$ python3 -q
>>> import numpy as np
>>> import numpy.linalg as la
>>> np.set_printoptions(precision=1, suppress=True, linewidth=200, legacy="1.25")
>>> rnd = lambda a: np.round(a, 1) + 0
>>> K = np.load("run12.npy")
>>> K
array([[3, 0, 0],
       [3, 0, 3],
       [3, 1, 0],
       [0, 3, 2],
       [2, 1, 1],
       [3, 1, 0],
       [2, 0, 2],
       [0, 0, 3],
       [1, 2, 0],
       [1, 3, 3]])
>>> Y = np.c_[K[:, :1] @ np.array([[0]]), np.array([5, 4, 5, 4, 5, 4, 4, 4, 0, 2])]
>>> Y
array([[0, 5],
       [0, 4],
       [0, 5],
       [0, 4],
       [0, 5],
       [0, 4],
       [0, 4],
       [0, 4],
       [0, 0],
       [0, 2]])
>>> rnd(la.lstsq(K, Y[:, 0])[0])
array([0., 0., 0.])
>>> rnd(la.norm(la.qr(K)[0].T @ Y, axis=0) ** 2 / ((Y ** 2).sum(axis=0) + 1e-12))
array([0. , 0.9])
>>> A = np.loadtxt("block10.csv", delimiter=",")
>>> A
array([[ -58.6, -100.3,   80.1,   -1.5,   39.9,  -81. ,   39.6],
       [ -59.8, -100.2,   80. ,    0.6,   40.4,  -79.4,   40.4],
       [ -59.2,  -98.1,   80.4,    1. ,   39.8,  -78.8,   41.8],
       [ -58.6,  -99.9,   78.3,    0.8,   40.9,  -80. ,   40.5],
       [ -58.9, -100.5,   81. ,    0.5,   40.2,  -81. ,   40.1],
       [ -61.9,  -97.6,   78.4,   -0.4,   42.2,  -80.4,   40.7],
       [ -59.8, -100.8,   78.9,    0.4,   41. ,  -79.1,   39.5],
       [ -60.8,  -99.9,   79.6,    1. ,   40.4,  -80. ,   40. ],
       [ -59.6,  -99.5,   82. ,    1.2,   42.3,  -81. ,   39.9],
       [ -60.2, -100. ,   80.6,    0.2,   40.1,  -80.6,   40.3]])
>>> Y = np.array([[1, 1, 1],
...     [0, 1, 3],
...     [0, 0, 2],
...     [3, 1, 2],
...     [2, 3, 3],
...     [0, 3, 0],
...     [2, 3, 2]])
>>> rnd(np.einsum("ij->j", A))
array([-597.4, -996.8,  799.3,    3.8,  407.2, -801.3,  402.8])
>>> np.vstack([A, Y.T]).shape
(13, 7)
>>> la.matrix_rank(np.vstack([A, Y.T]))
7
>>> Y @ A
Traceback (most recent call last):
  File "<python-input-16>", line 1, in <module>
    Y @ A
    ~~^~~
ValueError: matmul: Input operand 1 has a mismatch in its core dimension 0, with gufunc signature (n?,k),(k,m?)->(n?,m?) (size 10 is different from 3)
>>> W1 = np.array([[0, 7, 8, 7], [0, 1, 8, 7], [6, 3, 2, 2]])
>>> b = np.array([-2, -2, 0, 0])
>>> act = np.maximum(K @ W1 + b, 0)
>>> act
array([[ 0, 19, 24, 21],
       [16, 28, 30, 27],
       [ 0, 20, 32, 28],
       [10,  7, 28, 25],
       [ 4, 16, 26, 23],
       [ 0, 20, 32, 28],
       [10, 18, 20, 18],
       [16,  7,  6,  6],
       [ 0,  7, 24, 21],
       [16, 17, 38, 34]])
>>> (act > 0).astype(int)
array([[0, 1, 1, 1],
       [1, 1, 1, 1],
       [0, 1, 1, 1],
       [1, 1, 1, 1],
       [1, 1, 1, 1],
       [0, 1, 1, 1],
       [1, 1, 1, 1],
       [1, 1, 1, 1],
       [0, 1, 1, 1],
       [1, 1, 1, 1]])
>>> (act > 0).mean(axis=0)
array([0.6, 1. , 1. , 1. ])
>>> Z = np.array([[0, -2], [2, -2], [2, -2], [1, 1]])
>>> act @ Z
array([[ 107,  -65],
       [ 143, -121],
       [ 132,  -76],
       [  95,  -65],
       [ 107,  -69],
       [ 132,  -76],
       [  94,  -78],
       [  32,  -52],
       [  83,  -41],
       [ 144, -108]])
>>> C2 = np.cov(act, rowvar=False)
>>> rnd(C2)
array([[ 51.7,   0.1, -11.6,  -7.7],
       [  0.1,  48.1,  30. ,  26.2],
       [-11.6,  30. ,  75.6,  65.6],
       [ -7.7,  26.2,  65.6,  57. ]])
>>> np.median(act, axis=0)
array([ 7. , 17.5, 27. , 24. ])
>>> rnd(np.polyfit(act[:, 0], act[:, 3], 1))
array([-0.1, 24.2])
>>> Y = np.c_[A[:, :1] @ np.array([[2]]), np.array([4, 1, 1, 0, 4, 4, 2, 5, 5, 3])]
>>> Y
array([[-117.2,    4. ],
       [-119.6,    1. ],
       [-118.4,    1. ],
       [-117.2,    0. ],
       [-117.8,    4. ],
       [-123.8,    4. ],
       [-119.6,    2. ],
       [-121.6,    5. ],
       [-119.2,    5. ],
       [-120.4,    3. ]])
>>> la.matrix_rank(Y)
2
>>> rnd(la.norm(Y - A @ la.lstsq(A, Y)[0], axis=0))
array([0. , 1.9])
>>> la.matrix_rank(np.c_[A, Y])
8
>>> Y = np.array([[1, 1], [1, -1]])
>>> rng = np.random.default_rng(449)
>>> E = np.kron(Y, np.kron(Y, Y))[rng.permutation(8)][:3]
>>> E
array([[ 1,  1, -1, -1,  1,  1, -1, -1],
       [ 1, -1, -1,  1, -1,  1,  1, -1],
       [ 1,  1,  1,  1,  1,  1,  1,  1]])
>>> x = np.array([-7, -9, 6, 8, 6, 9, 3, -3])
>>> np.einsum("ij,j->i", E, x)
array([-15,  13,  13])
>>> E[0] @ E[1]
0
>>> rnd(la.norm(E, axis=0))
array([1.7, 1.7, 1.7, 1.7, 1.7, 1.7, 1.7, 1.7])
>>> rnd(la.norm(E[0], 1)), rnd(la.norm(E[0], np.inf))
(8.0, 1.0)
>>> rnd(la.norm(E, axis=1))
array([2.8, 2.8, 2.8])
>>> rnd(la.norm(E[0] - E[1]))
4.0
>>> rnd(la.norm(E) ** 2 / la.norm(E, 2) ** 2)
3.0
>>> la.norm(E, axis=1).argmax()
0
>>> rnd(la.norm(E, 2))
2.8
>>> th = np.radians(120)
>>> Rm = np.eye(8)
>>> Rm[5, 5] = Rm[6, 6] = np.cos(th)
>>> Rm[5, 6], Rm[6, 5] = -np.sin(th), np.sin(th)
>>> rnd(Rm)
array([[ 1. ,  0. ,  0. ,  0. ,  0. ,  0. ,  0. ,  0. ],
       [ 0. ,  1. ,  0. ,  0. ,  0. ,  0. ,  0. ,  0. ],
       [ 0. ,  0. ,  1. ,  0. ,  0. ,  0. ,  0. ,  0. ],
       [ 0. ,  0. ,  0. ,  1. ,  0. ,  0. ,  0. ,  0. ],
       [ 0. ,  0. ,  0. ,  0. ,  1. ,  0. ,  0. ,  0. ],
       [ 0. ,  0. ,  0. ,  0. ,  0. , -0.5, -0.9,  0. ],
       [ 0. ,  0. ,  0. ,  0. ,  0. ,  0.9, -0.5,  0. ],
       [ 0. ,  0. ,  0. ,  0. ,  0. ,  0. ,  0. ,  1. ]])
>>> Y = E @ Rm.T
>>> np.allclose(E @ E.T, Y @ Y.T)
True
>>> data = np.load("case17.npy")
>>> data
array([[2., 0., 0., 0.],
       [0., 2., 0., 0.],
       [0., 0., 1., 2.],
       [0., 0., 1., 0.]])
>>> # 3 blocks once reordered
>>> Y = data[0, 0] * data[1:] - np.outer(data[1:, 0], data[0])
>>> Y
array([[0., 4., 0., 0.],
       [0., 0., 2., 4.],
       [0., 0., 2., 0.]])
>>> np.flatnonzero(~Y.round(6).any(axis=1))
array([], dtype=int64)
>>> data[:, 0] / data[0, 0]
array([1., 0., 0., 0.])
>>> la.matrix_rank(Y), la.matrix_rank(data)
(3, 4)
>>> u, v = data[0], data[3]
>>> u @ u
4.0
>>> pr = (u @ v) / (u @ u) * u
>>> (v - pr) @ u
0.0
>>> v - pr
array([0., 0., 1., 0.])
>>> m1 = np.loadtxt("w.csv", delimiter=",")
>>> m1
array([[-5., -5.,  1., -3.,  4., -3.,  5., -5.,  1., -1.],
       [-1., -5., -5.,  1., -3.,  4., -3.,  5., -5.,  1.],
       [ 1., -1., -5., -5.,  1., -3.,  4., -3.,  5., -5.],
       [-5.,  1., -1., -5., -5.,  1., -3.,  4., -3.,  5.],
       [ 5., -5.,  1., -1., -5., -5.,  1., -3.,  4., -3.],
       [-3.,  5., -5.,  1., -1., -5., -5.,  1., -3.,  4.],
       [ 4., -3.,  5., -5.,  1., -1., -5., -5.,  1., -3.],
       [-3.,  4., -3.,  5., -5.,  1., -1., -5., -5.,  1.],
       [ 1., -3.,  4., -3.,  5., -5.,  1., -1., -5., -5.],
       [-5.,  1., -3.,  4., -3.,  5., -5.,  1., -1., -5.]])
>>> (m1 - m1.T) / 2
array([[ 0. , -2. ,  0. ,  1. , -0.5,  0. ,  0.5, -1. ,  0. ,  2. ],
       [ 2. ,  0. , -2. ,  0. ,  1. , -0.5,  0. ,  0.5, -1. ,  0. ],
       [ 0. ,  2. ,  0. , -2. ,  0. ,  1. , -0.5,  0. ,  0.5, -1. ],
       [-1. ,  0. ,  2. ,  0. , -2. ,  0. ,  1. , -0.5,  0. ,  0.5],
       [ 0.5, -1. ,  0. ,  2. ,  0. , -2. ,  0. ,  1. , -0.5,  0. ],
       [ 0. ,  0.5, -1. ,  0. ,  2. ,  0. , -2. ,  0. ,  1. , -0.5],
       [-0.5,  0. ,  0.5, -1. ,  0. ,  2. ,  0. , -2. ,  0. ,  1. ],
       [ 1. , -0.5,  0. ,  0.5, -1. ,  0. ,  2. ,  0. , -2. ,  0. ],
       [ 0. ,  1. , -0.5,  0. ,  0.5, -1. ,  0. ,  2. ,  0. , -2. ],
       [-2. ,  0. ,  1. , -0.5,  0. ,  0.5, -1. ,  0. ,  2. ,  0. ]])
>>> rnd(np.sort(np.abs(la.eigvals(m1))))
array([ 4.6,  4.6,  8.1,  8.1, 11. , 11.1, 11.1, 12.3, 12.3, 23. ])
>>> (m1 + m1.T) / 2
array([[-5. , -3. ,  1. , -4. ,  4.5, -3. ,  4.5, -4. ,  1. , -3. ],
       [-3. , -5. , -3. ,  1. , -4. ,  4.5, -3. ,  4.5, -4. ,  1. ],
       [ 1. , -3. , -5. , -3. ,  1. , -4. ,  4.5, -3. ,  4.5, -4. ],
       [-4. ,  1. , -3. , -5. , -3. ,  1. , -4. ,  4.5, -3. ,  4.5],
       [ 4.5, -4. ,  1. , -3. , -5. , -3. ,  1. , -4. ,  4.5, -3. ],
       [-3. ,  4.5, -4. ,  1. , -3. , -5. , -3. ,  1. , -4. ,  4.5],
       [ 4.5, -3. ,  4.5, -4. ,  1. , -3. , -5. , -3. ,  1. , -4. ],
       [-4. ,  4.5, -3. ,  4.5, -4. ,  1. , -3. , -5. , -3. ,  1. ],
       [ 1. , -4. ,  4.5, -3. ,  4.5, -4. ,  1. , -3. , -5. , -3. ],
       [-3. ,  1. , -4. ,  4.5, -3. ,  4.5, -4. ,  1. , -3. , -5. ]])
>>> rnd(np.abs(la.eigvals(m1)).max())
23.0
>>> labels = rng.permutation(10)
>>> labels
array([9, 3, 1, 8, 2, 4, 6, 0, 7, 5])
>>> Y = m1[labels][:, labels]
>>> np.trace(Y)
-50.0
>>> Y
array([[-5.,  4.,  1., -1., -3., -3., -5., -5.,  1.,  5.],
       [ 5., -5.,  1., -3., -1., -5., -3., -5.,  4.,  1.],
       [ 1.,  1., -5., -5., -5., -3., -3., -1.,  5.,  4.],
       [-5., -3., -3., -5.,  4.,  5.,  1.,  1., -1., -5.],
       [-5., -5., -1.,  5., -5.,  1.,  4.,  1., -3., -3.],
       [-3., -1., -5.,  4.,  1., -5.,  1.,  5., -3., -5.],
       [-3., -5., -3.,  1.,  5.,  1., -5.,  4., -5., -1.],
       [-1., -3., -5.,  1.,  1.,  4.,  5., -5., -5., -3.],
       [ 1.,  5.,  4., -5., -3., -5., -1., -3., -5.,  1.],
       [ 4.,  1.,  5., -3., -5., -1., -5., -3.,  1., -5.]])
>>> rnd(np.sort(np.abs(la.eigvals(Y))))
array([ 4.6,  4.6,  8.1,  8.1, 11. , 11.1, 11.1, 12.3, 12.3, 23. ])
>>> blk = np.stack([m1, 3 * m1, m1[::-1]])
>>> la.matrix_rank(blk)
array([10, 10, 10])
>>> blk.shape
(3, 10, 10)
>>> np.einsum("bij,cij->bc", blk, blk)
array([[ 1370.,  4110.,  -408.],
       [ 4110., 12330., -1224.],
       [ -408., -1224.,  1370.]])
>>> u = np.array([0, 2, 4, 4, 8, 1, 6, 1, 7, 1])
>>> Y = m1 + np.outer(u, np.eye(10)[9])
>>> la.matrix_rank(la.inv(Y) - la.inv(m1), tol=1e-8)
1
>>> rnd(la.det(Y) / la.det(m1)), rnd(1 + la.solve(m1, u)[9])
(0.3, 0.3)
>>> m1 @ np.ones(10)
array([-11., -11., -11., -11., -11., -11., -11., -11., -11., -11.])
>>> (m1 @ m1)[0]
array([116., -28.,  84., -44.,  32., -36.,   8., -32.,  85., -64.])
>>> m1 @ (-1.0) ** np.arange(10)
array([ 23., -23.,  23., -23.,  23., -23.,  23., -23.,  23., -23.])
>>> J = np.loadtxt("a.csv", delimiter=",")
>>> J
array([[0., 0., 0., 0., 0., 0., 0., 3., 3., 3.],
       [0., 0., 0., 2., 2., 0., 0., 1., 2., 1.],
       [0., 0., 0., 1., 1., 0., 0., 0., 3., 2.],
       [0., 2., 1., 0., 0., 0., 0., 0., 0., 0.],
       [0., 2., 1., 0., 0., 0., 0., 0., 0., 0.],
       [0., 0., 0., 0., 0., 0., 0., 0., 0., 0.],
       [0., 0., 0., 0., 0., 0., 0., 0., 0., 0.],
       [3., 1., 0., 0., 0., 0., 0., 0., 0., 0.],
       [3., 2., 3., 0., 0., 0., 0., 0., 0., 0.],
       [3., 1., 2., 0., 0., 0., 0., 0., 0., 0.]])
>>> # symmetric, so the eigenvalues are real
>>> evals, V = la.eigh(J)
>>> x = np.array([2, 2, 1, 2, 2, 1, 1, 3, 3, 1])
>>> rnd(V * np.maximum(evals, 0) @ V.T)
array([[2.4, 0.6, 0.8, 0. , 0. , 0. , 0. , 1.5, 1.5, 1.5],
       [0.6, 1.6, 0.8, 1. , 1. , 0. , 0. , 0.5, 1. , 0.5],
       [0.8, 0.8, 1.6, 0.5, 0.5, 0. , 0. , 0. , 1.5, 1. ],
       [0. , 1. , 0.5, 0.7, 0.7, 0. , 0. , 0. , 0.5, 0.1],
       [0. , 1. , 0.5, 0.7, 0.7, 0. , 0. , 0. , 0.5, 0.1],
       [0. , 0. , 0. , 0. , 0. , 0. , 0. , 0. , 0. , 0. ],
       [0. , 0. , 0. , 0. , 0. , 0. , 0. , 0. , 0. , 0. ],
       [1.5, 0.5, 0. , 0. , 0. , 0. , 0. , 1.3, 0.6, 0.7],
       [1.5, 1. , 1.5, 0.5, 0.5, 0. , 0. , 0.6, 1.7, 1.3],
       [1.5, 0.5, 1. , 0.1, 0.1, 0. , 0. , 0.7, 1.3, 1.1]])
>>> rnd(x @ J @ x / (x @ x)), rnd(evals[0]), rnd(evals[-1])
(4.9, -6.8, 6.8)
>>> np.abs(J).sum(axis=1).max(), rnd(np.abs(evals).max())
(9.0, 6.8)
>>> (np.sign(V[:, -1].round(6)) == np.sign(V[0, -1].round(6))).astype(int)
array([1, 1, 1, 1, 1, 0, 0, 1, 1, 1])
>>> np.abs(np.diag(la.qr(J)[1])) > 1e-9
array([ True,  True,  True,  True, False, False, False,  True,  True, False])
>>> rnd(np.sort(la.eigvals(J).real))
array([-6.8, -2.8, -1.5,  0. ,  0. ,  0. ,  0. ,  1.5,  2.8,  6.8])
>>> rank = la.matrix_rank(J)
>>> rank
6
>>> N = la.svd(J)[2][rank:].T
>>> [int(la.matrix_rank(J[:i])) for i in range(1, len(J) + 1)]
[1, 2, 3, 4, 4, 4, 4, 5, 6, 6]
>>> [int(la.matrix_rank(np.delete(J, i, axis=0))) for i in range(10)]
[5, 5, 5, 6, 6, 6, 6, 6, 6, 6]
>>> la.matrix_rank(J.T @ J), la.matrix_rank(J @ J.T)
(6, 6)
>>> np.allclose(J @ N, 0)
True
>>> N.shape
(10, 4)
>>> [int(la.matrix_rank(J[:, :j + 1])) for j in range(10)]
[1, 2, 3, 4, 4, 4, 4, 5, 6, 6]
>>> np.allclose(J, J.T)
True
>>> rnd(la.det(J))
0.0
>>> np.trace(J)
0.0
>>> (J + J.T) / 2
array([[0., 0., 0., 0., 0., 0., 0., 3., 3., 3.],
       [0., 0., 0., 2., 2., 0., 0., 1., 2., 1.],
       [0., 0., 0., 1., 1., 0., 0., 0., 3., 2.],
       [0., 2., 1., 0., 0., 0., 0., 0., 0., 0.],
       [0., 2., 1., 0., 0., 0., 0., 0., 0., 0.],
       [0., 0., 0., 0., 0., 0., 0., 0., 0., 0.],
       [0., 0., 0., 0., 0., 0., 0., 0., 0., 0.],
       [3., 1., 0., 0., 0., 0., 0., 0., 0., 0.],
       [3., 2., 3., 0., 0., 0., 0., 0., 0., 0.],
       [3., 1., 2., 0., 0., 0., 0., 0., 0., 0.]])
>>> rnd(np.abs(la.eigvals(J)).max())
6.8
